$ ipython --no-banner

In [1]: import numpy as np

In [2]: from numpy import linalg as LA

In [3]: np.set_printoptions(precision=2, suppress=True, linewidth=120, sign=" ")

In [4]: rnd = lambda a: np.round(a, 2) + 0

In [5]: B = np.array([[3, -1], [1, -3]])

In [6]: C = np.array([[2, 2], [0, 2]])

In [7]: mat = np.kron(B, C)

In [8]: print(mat)
[[ 6  6 -2 -2]
 [ 0  6  0 -2]
 [ 2  2 -6 -6]
 [ 0  2  0 -6]]

In [9]: evals, V = LA.eig(mat)

In [10]: print(rnd(evals))
[ 5.66 -5.66  5.66 -5.66]

In [11]: print(np.prod(evals))
1024.0

In [12]: print(rnd(np.sort(LA.eigvals(mat @ mat))))
[ 32.  32.  32.  32.]

In [13]: rng = np.random.default_rng(3989)

In [14]: z = rng.permutation(4)

In [15]: print(z)
[ 0  2  1  3]

In [16]: B = mat[z][:, z]

In [17]: print(rnd(np.sort(np.abs(LA.eigvals(B)))))
[ 5.66  5.66  5.66  5.66]

In [18]: print(B)
[[ 6 -2  6 -2]
 [ 2 -6  2 -6]
 [ 0  0  6 -2]
 [ 0  0  2 -6]]

In [19]: print(np.diag(B))
[ 6 -6  6 -6]

In [20]: print(np.allclose(B, mat))
False

In [21]: print(np.trace(B))
0

In [22]: t3 = np.stack([B, -2 * B, B[::-1]])

In [23]: print(LA.matrix_rank(t3.reshape(3, -1)))
2

In [24]: print(np.einsum("bij,cij->bc", t3, t3))
[[ 240 -480   96]
 [-480  960 -192]
 [  96 -192  240]]

In [25]: B = LA.invert(mat)
AttributeError: module 'numpy.linalg' has no attribute 'invert'


In [26]: B = LA.inv(mat)

In [27]: print(rnd(LA.cond(mat)))
5.24

In [28]: print(rnd(LA.det(mat) * B))
[[ 192. -192.  -64.   64.]
 [   0.  192.    0.  -64.]
 [  64.  -64. -192.  192.]
 [   0.   64.    0. -192.]]

In [29]: print((np.abs(B) > 1e-9).astype(int))
[[ 1  1  1  1]
 [ 0  1  0  1]
 [ 1  1  1  1]
 [ 0  1  0  1]]

In [30]: print(rnd(B))
[[ 0.19 -0.19 -0.06  0.06]
 [ 0.    0.19  0.   -0.06]
 [ 0.06 -0.06 -0.19  0.19]
 [ 0.    0.06  0.   -0.19]]

In [31]: x = np.array([3, 2, 0, 1])

In [32]: y = B @ x

In [33]: print(rnd(y))
[ 0.25  0.31  0.25 -0.06]

In [34]: print(rnd(LA.solve(B, y + B[:, 0])))
[ 4.  2.  0.  1.]

In [35]: print(rnd(LA.solve(B, B[:, 1])))
[ 0.  1.  0.  0.]

In [36]: LA.solve(B, y[:-1])
ValueError: solve1: Input operand 1 has a mismatch in its core dimension 0, with gufunc signature (m,m),(m)->(m) (size 3 is different from 4)


In [37]: data = np.load("arr.npy")

In [38]: print(data)
[[ 0. -3. -3. -1.]
 [-3.  0.  0.  0.]
 [-3.  0.  0.  0.]
 [-1.  0.  0.  0.]]

In [39]: t3 = np.stack([data, 5 * data, data[::-1]])

In [40]: print(t3.sum(axis=0))
[[ -1. -18. -18.  -6.]
 [-21.   0.   0.   0.]
 [-21.   0.   0.   0.]
 [ -6.  -3.  -3.  -1.]]

In [41]: print((t3 @ data.T).shape)
(3, 4, 4)

In [42]: q, _ = LA.qr(np.array([[-0.1, 1.7, 0.2, 2.3, 0.1, -0.2],
    ...:     [-0.1, -0.6, -0.9, 0.6, -0.2, 1.6],
    ...:     [-0.1, 0.3, 0.1, 2.2, -1.8, -0.7],
    ...:     [0.8, 0.7, 0.3, -0.1, -0.3, -1.4],
    ...:     [-1.4, 0.1, -1.6, -1.3, 0.6, -1.4],
    ...:     [0.4, 2.1, 0.6, 0.1, 1.0, -0.2]]))

In [43]: V, _ = LA.qr(np.array([[-1.4, -0.5, -0.7, -2.0],
    ...:     [0.0, 0.3, -0.1, 0.0],
    ...:     [0.3, 1.1, 1.2, 0.2],
    ...:     [1.1, 0.5, -0.4, -1.2]]))

In [44]: s = 3 * 0.2 ** np.arange(4)

In [45]: arr = q[:, :4] * s @ V[:4]

In [46]: print(rnd(arr))
[[ 0.13 -0.07  0.06 -0.38]
 [ 0.15 -0.02 -0.17  0.06]
 [ 0.13  0.03 -0.07 -0.13]
 [-1.1  -0.34  0.77  0.4 ]
 [ 1.96  0.37 -1.25 -0.9 ]
 [-0.55 -0.26  0.55 -0.13]]

In [47]: def softmax(z):
    ...:     e = np.exp(z - z.max(axis=-1, keepdims=True))
    ...:     return e / e.sum(axis=-1, keepdims=True)
    ...: 

In [48]: print(rnd(softmax(arr[0] + -2)))
[ 0.3   0.24  0.28  0.18]

In [49]: S = arr @ arr.T / np.sqrt(4)

In [50]: print(softmax(S).round(6).argmax(axis=1))
[ 4  4  4  3  4  3]

In [51]: K = np.load("a.npy")

In [52]: print(K)
[[ 8  5  0 -1 -1]
 [ 5  8  5  0 -1]
 [ 0  5  8  5  0]
 [-1  0  5  8  5]
 [-1 -1  0  5  8]]

In [53]: z = rng.permutation(5)

In [54]: print(z)
[ 1  3  0  2  4]

In [55]: B = K[z][:, z]

In [56]: print(rnd(LA.det(B)), rnd(LA.det(K[z])))
-1080.0 1080.0

In [57]: F = np.array([[4, 7, 3, 16, 8],
    ...:     [8, 8, 4, 32, 8],
    ...:     [9, 4, 1, 36, 1],
    ...:     [5, 5, 5, 20, 1],
    ...:     [8, 3, 4, 32, 4],
    ...:     [4, 3, 3, 16, 3]])

In [58]: f = np.array([-2, 1])

In [59]: print(np.correlate(F[5], F[4], "full"))
[  16  140  124  184  577  193   84  137   24]

In [60]: print(np.convolve(F[5], f))
[ -8  -2  -3 -29  10   3]

In [61]: print(np.array([np.convolve(row, f, "same") for row in F]))
[[ -8 -10   1 -29   0]
 [-16  -8   0 -60  16]
 [-18   1   2 -71  34]
 [-10  -5  -5 -35  18]
 [-16   2  -5 -60  24]
 [ -8  -2  -3 -29  10]]

In [62]: theta = np.radians(82)

In [63]: R = np.eye(4)

In [64]: R[2, 2] = R[0, 0] = np.cos(theta)

In [65]: R[2, 0], R[0, 2] = -np.sin(theta), np.sin(theta)

In [66]: print(rnd(R))
[[ 0.14  0.    0.99  0.  ]
 [ 0.    1.    0.    0.  ]
 [-0.99  0.    0.14  0.  ]
 [ 0.    0.    0.    1.  ]]

In [67]: B = arr @ R.T

In [68]: print(rnd(LA.det(R)), rnd(np.trace(R)))
1.0 2.28

In [69]: print(rnd(np.abs(B - arr).max(axis=0)))
[ 2.93  0.    0.86  0.  ]

In [70]: print(rnd(LA.svd(arr, compute_uv=False)), rnd(LA.svd(B, compute_uv=False)))
[ 3.    0.6   0.12  0.02] [ 3.    0.6   0.12  0.02]

In [71]: r = LA.matrix_rank(F)

In [72]: print(r)
4

In [73]: null = LA.svd(F)[2][r:].T

In [74]: print([int(LA.matrix_rank(F[:, :j + 1])) for j in range(5)])
[1, 2, 3, 3, 4]

In [75]: print(null.shape)
(5, 1)

In [76]: print([int(LA.matrix_rank(F[:i])) for i in range(1, len(F) + 1)])
[1, 2, 3, 4, 4, 4]

In [77]: print(rnd(LA.norm(F, 1)), rnd(LA.norm(F, np.inf)))
152.0 60.0

In [78]: print(rnd(LA.norm(F[4], 1)), rnd(LA.norm(F[4], np.inf)))
51.0 32.0

In [79]: print(F[4] @ F[5])
577

In [80]: print(LA.norm(F, axis=1).argmax())
2

In [81]: print(rnd(LA.norm(F, axis=1)))
[ 19.85  35.1   37.35  21.82  33.6   17.29]

In [82]: print(rnd(LA.norm(F, axis=0)))
[ 16.31  13.11   8.72  65.24  12.45]

In [83]: print(rnd(LA.norm(F, 2)))
69.33

In [84]: print([round(float(x), 2) for x in LA.svd(F, compute_uv=False)[:3]])
[69.33, 9.78, 3.94]

In [85]: print(np.argsort(-LA.norm(F, axis=0).round(6), kind="stable")[:3])
[ 3  0  1]

In [86]: print(LA.cond(F) > 100)
True

In [87]: feats, _ = LA.qr(np.array([[1.6, -0.8, 1.5, -1.4, 0.0, 0.6],
    ...:     [-0.8, -1.0, -0.1, 0.5, -0.3, -1.2],
    ...:     [0.6, 1.3, 0.8, 1.4, -0.4, -0.8],
    ...:     [1.0, -0.3, -0.2, -0.7, 1.3, -0.9],
    ...:     [1.3, 0.5, 0.6, -0.7, -0.9, 0.9],
    ...:     [-0.4, -0.5, -2.0, -1.4, 0.5, -0.8]]))

In [88]: print(rnd(feats))
[[-0.63 -0.52 -0.3   0.19  0.04  0.45]
 [ 0.32 -0.46 -0.3  -0.53 -0.57 -0.01]
 [-0.24  0.63 -0.08 -0.47 -0.16  0.54]
 [-0.39 -0.22  0.39 -0.64  0.36 -0.31]
 [-0.51  0.17  0.17  0.19 -0.68 -0.43]
 [ 0.16 -0.23  0.8   0.1  -0.25  0.46]]

In [89]: x = np.array([8, -8, 4, 7, 4, 1])

In [90]: print(rnd(np.sort(np.abs(np.degrees(np.angle(LA.eigvals(feats)))))))
[   0.     91.73   91.73  169.96  169.96  180.  ]

In [91]: print(rnd(feats.T @ (feats @ x)))
[ 8. -8.  4.  7.  4.  1.]

In [92]: print(rnd(LA.norm(x)), rnd(LA.norm(feats @ x)))
14.49 14.49

In [93]: print(rnd(feats[:, 0] @ feats[:, 4]))
0.0

In [94]: print(rnd(LA.norm(feats, axis=0)))
[ 1.  1.  1.  1.  1.  1.]
